$ python3 -q
>>> import numpy as np
>>> np.set_printoptions(precision=2, suppress=True, linewidth=200)
>>> rd = lambda a: np.round(a, 2) + 0
>>> mat = np.array([[-1.7, -1.5, 0.5],
...     [0.8, 2.7, -0.9],
...     [1.2, 1.23, -0.4],
...     [1.4, -1.21, 0.4],
...     [-0.2, 0.6, -0.2],
...     [-0.3, -2.42, 0.8],
...     [-2.2, 2.72, -0.9],
...     [1.6, -3.61, 1.2],
...     [0.5, 0.62, -0.2],
...     [-0.8, 5.39, -1.8],
...     [0.1, 2.73, -0.9],
...     [-0.2, -1.77, 0.6],
...     [0.3, -5.67, 1.9],
...     [-1.0, 5.13, -1.7],
...     [0.4, 2.39, -0.8],
...     [-0.5, -1.49, 0.5],
...     [-0.3, -2.7, 0.9],
...     [1.2, -1.21, 0.4],
...     [0.7, 1.52, -0.5],
...     [-0.7, -4.5, 1.5],
...     [2.1, -1.78, 0.6]])
>>> mat
array([[-1.7 , -1.5 ,  0.5 ],
       [ 0.8 ,  2.7 , -0.9 ],
       [ 1.2 ,  1.23, -0.4 ],
       [ 1.4 , -1.21,  0.4 ],
       [-0.2 ,  0.6 , -0.2 ],
       [-0.3 , -2.42,  0.8 ],
       [-2.2 ,  2.72, -0.9 ],
       [ 1.6 , -3.61,  1.2 ],
       [ 0.5 ,  0.62, -0.2 ],
       [-0.8 ,  5.39, -1.8 ],
       [ 0.1 ,  2.73, -0.9 ],
       [-0.2 , -1.77,  0.6 ],
       [ 0.3 , -5.67,  1.9 ],
       [-1.  ,  5.13, -1.7 ],
       [ 0.4 ,  2.39, -0.8 ],
       [-0.5 , -1.49,  0.5 ],
       [-0.3 , -2.7 ,  0.9 ],
       [ 1.2 , -1.21,  0.4 ],
       [ 0.7 ,  1.52, -0.5 ],
       [-0.7 , -4.5 ,  1.5 ],
       [ 2.1 , -1.78,  0.6 ]])
>>> Xc = (mat - mat.mean(axis=0)) / mat.std(axis=0)
>>> np.argwhere(np.abs(Xc) > 2)
array([[6, 0]])
>>> coef = np.linalg.lstsq(np.delete(Xc, 2, axis=1), Xc[:, 2])[0]
>>> np.abs(coef).argmax()
np.int64(1)
>>> rd(coef)
array([ 0., -1.])
>>> rd(1 - np.var(Xc[:, 2] - np.delete(Xc, 2, axis=1) @ coef))
np.float64(1.0)
